$ python -q
>>> import numpy as np
>>> from numpy import linalg as LA
>>> np.set_printoptions(precision=2, suppress=True, linewidth=120, sign=" ")
>>> rd = lambda a: np.round(a, 2) + 0
>>> data = np.loadtxt("mat.csv", delimiter=",")
>>> data
array([[ 2.,  0.,  0.],
       [ 0.,  8.,  0.],
       [ 0.,  0.,  8.]])
>>> # splits into 3 blocks
>>> low = LA.cholesky(data)
>>> LA.eigvalsh(data).min() > 0
np.True_
>>> rd(np.diag(low) ** 2)
array([ 2.,  8.,  8.])
>>> B = data / np.sqrt((data ** 2).mean(axis=1, keepdims=True))
>>> LA.matrix_rank(data - data.mean(axis=1, keepdims=True))
np.int64(2)
>>> print(rd(data - data.mean(axis=1, keepdims=True)))
[[ 1.33 -0.67 -0.67]
 [-2.67  5.33 -2.67]
 [-2.67 -2.67  5.33]]
>>> F = np.loadtxt("out0.csv", delimiter=",")
>>> rd(F)
array([[-0.53, -0.15, -0.83,  0.05],
       [-0.36, -0.3 ,  0.34,  0.82],
       [ 0.45, -0.88, -0.13, -0.07],
       [ 0.62,  0.33, -0.43,  0.57]])
>>> # columns are unit length and at right angles
>>> rng = np.random.default_rng(17263)
>>> z = rng.permutation(4)
>>> z
array([ 3,  1,  2,  0])
>>> B = F[z][:, z]
>>> rd(np.sort(np.abs(LA.eigvals(B))))
array([ 1.,  1.,  1.,  1.])
>>> rd(np.diag(B))
array([ 0.57, -0.3 , -0.13, -0.53])
>>> f = np.array([1, 2, 2, 1])
>>> B = F + np.outer(f, np.eye(4)[2])
>>> LA.matrix_rank(LA.inv(B) - LA.inv(F), tol=1e-8)
np.int64(1)
>>> x = np.array([-6, -9, 2, -5])
>>> rhs = F @ x
>>> coef, lr = np.zeros(4), 1 / LA.norm(F, 2) ** 2
>>> for i in range(20):
...     coef -= lr * F.T @ (F @ coef - rhs)
...     if i % 5 == 0: print(i, round(LA.norm(F @ coef - rhs), 2))
... 
0 0.0
5 0.0
10 0.0
15 0.0
>>> rd(LA.cond(F))
np.float64(1.0)
>>> feats = np.load("dump.npy")
>>> feats
array([[ 4.,  1.,  0.,  0.,  0.],
       [ 0.,  4.,  1.,  0.,  0.],
       [ 0.,  0.,  4.,  1.,  0.],
       [ 0.,  0.,  0.,  4.,  1.],
       [ 0.,  0.,  0.,  0.,  4.]])
>>> theta = np.radians(90)
>>> r_ = np.eye(5)
>>> r_[2, 2] = r_[3, 3] = np.cos(theta)
>>> r_[2, 3], r_[3, 2] = -np.sin(theta), np.sin(theta)
>>> rd(r_)
array([[ 1.,  0.,  0.,  0.,  0.],
       [ 0.,  1.,  0.,  0.,  0.],
       [ 0.,  0.,  0., -1.,  0.],
       [ 0.,  0.,  1.,  0.,  0.],
       [ 0.,  0.,  0.,  0.,  1.]])
>>> B = feats @ r_.T
>>> np.allclose(LA.norm(feats, axis=1), LA.norm(B, axis=1))
True
>>> print(np.allclose(feats @ feats.T, B @ B.T))
True
>>> rd(B)
array([[ 4.,  1.,  0.,  0.,  0.],
       [ 0.,  4.,  0.,  1.,  0.],
       [ 0.,  0., -1.,  4.,  0.],
       [ 0.,  0., -4.,  0.,  1.],
       [ 0.,  0.,  0.,  0.,  4.]])
>>> rd(LA.det(r_)), np.trace(r_)
(np.float64(1.0), np.float64(3.0))
>>> rd(LA.svd(feats, compute_uv=False)), rd(LA.svd(B, compute_uv=False))
(array([ 4.88,  4.56,  4.08,  3.57,  3.16]), array([ 4.88,  4.56,  4.08,  3.57,  3.16]))
>>> x = np.array([-3, 0, -3, 1])
>>> rd(np.sort(np.abs(np.degrees(np.angle(LA.eigvals(F))))))
array([   0. ,  101.4,  101.4,  180. ])
>>> print(rd(LA.norm(x)), rd(LA.norm(F @ x)))
4.36 4.36
>>> [p for p in range(1, 25) if np.allclose(LA.matrix_power(F, p), np.eye(4))]
[]
>>> rd(np.abs(LA.eigvals(F)))
array([ 1.,  1.,  1.,  1.])
>>> rd(LA.inv(F))
array([[-0.53, -0.36,  0.45,  0.62],
       [-0.15, -0.3 , -0.88,  0.33],
       [-0.83,  0.34, -0.13, -0.43],
       [ 0.05,  0.82, -0.07,  0.57]])
>>> B = LA.inv(feats)
>>> np.allclose(B, feats.T)
False
>>> rd(LA.slogdet(feats)[0])
np.float64(1.0)
>>> print((np.abs(B) > 1e-9).astype(int))
[[ 1  1  1  1  1]
 [ 0  1  1  1  1]
 [ 0  0  1  1  1]
 [ 0  0  0  1  1]
 [ 0  0  0  0  1]]
>>> print(feats @ B)
[[ 1.  0.  0.  0.  0.]
 [ 0.  1.  0.  0.  0.]
 [ 0.  0.  1.  0.  0.]
 [ 0.  0.  0.  1.  0.]
 [ 0.  0.  0.  0.  1.]]
>>> np.allclose(feats, feats.T)
False
>>> (feats + feats.T) / 2
array([[ 4. ,  0.5,  0. ,  0. ,  0. ],
       [ 0.5,  4. ,  0.5,  0. ,  0. ],
       [ 0. ,  0.5,  4. ,  0.5,  0. ],
       [ 0. ,  0. ,  0.5,  4. ,  0.5],
       [ 0. ,  0. ,  0. ,  0.5,  4. ]])
>>> rd(np.sort(np.abs(LA.eigvals(feats))))
array([ 4.,  4.,  4.,  4.,  4.])
>>> (feats - feats.T) / 2
array([[ 0. ,  0.5,  0. ,  0. ,  0. ],
       [-0.5,  0. ,  0.5,  0. ,  0. ],
       [ 0. , -0.5,  0. ,  0.5,  0. ],
       [ 0. ,  0. , -0.5,  0. ,  0.5],
       [ 0. ,  0. ,  0. , -0.5,  0. ]])
>>> rd(LA.matrix_power(feats, 2))
array([[ 16.,   8.,   1.,   0.,   0.],
       [  0.,  16.,   8.,   1.,   0.],
       [  0.,   0.,  16.,   8.,   1.],
       [  0.,   0.,   0.,  16.,   8.],
       [  0.,   0.,   0.,   0.,  16.]])
>>> np.trace(feats)
np.float64(20.0)
>>> z = rng.permutation(5)
>>> z
array([ 4,  1,  2,  0,  3])
>>> B = feats[z][:, z]
>>> B
array([[ 4.,  0.,  0.,  0.,  0.],
       [ 0.,  4.,  1.,  0.,  0.],
       [ 0.,  0.,  4.,  0.,  1.],
       [ 0.,  1.,  0.,  4.,  0.],
       [ 1.,  0.,  0.,  0.,  4.]])
>>> np.trace(B)
np.float64(20.0)
>>> rd(LA.det(B)), rd(LA.det(feats[z]))
(np.float64(1024.0), np.float64(1024.0))
>>> np.diag(B)
array([ 4.,  4.,  4.,  4.,  4.])
>>> J = np.array([[1, -1], [1, 0], [1, 1], [1, 2], [1, 3], [1, 4], [1, 5]])
>>> rd(LA.norm(data, axis=0))
array([ 2.,  8.,  8.])
>>> rd(LA.norm(data) ** 2 / LA.norm(data, 2) ** 2)
np.float64(2.06)
>>> print(data[2] @ data[0])
0.0
>>> print(rd(LA.norm(data, axis=1)))
[ 2.  8.  8.]
>>> print(LA.norm(data, axis=1).argmax())
1
>>> print(rd(LA.norm(data, "nuc")))
18.0
>>> rd(LA.norm(data[2] - data[0]))
np.float64(8.25)
>>> rd(LA.norm(data, 1)), rd(LA.norm(data, np.inf))
(np.float64(8.0), np.float64(8.0))
>>> rd(LA.norm(J, "nuc"))
np.float64(9.54)
>>> rd(LA.norm(J) ** 2 / LA.norm(J, 2) ** 2)
np.float64(1.05)
>>> rd(LA.norm(J, 2))
np.float64(7.73)
>>> rd(LA.norm(J[6] - J[0]))
np.float64(6.0)
>>> J[6] @ J[0]
np.int64(-4)
>>> rd(LA.norm(J, axis=1))
array([ 1.41,  1.  ,  1.41,  2.24,  3.16,  4.12,  5.1 ])
>>> print(rd(LA.norm(J, axis=0)))
[ 2.65  7.48]
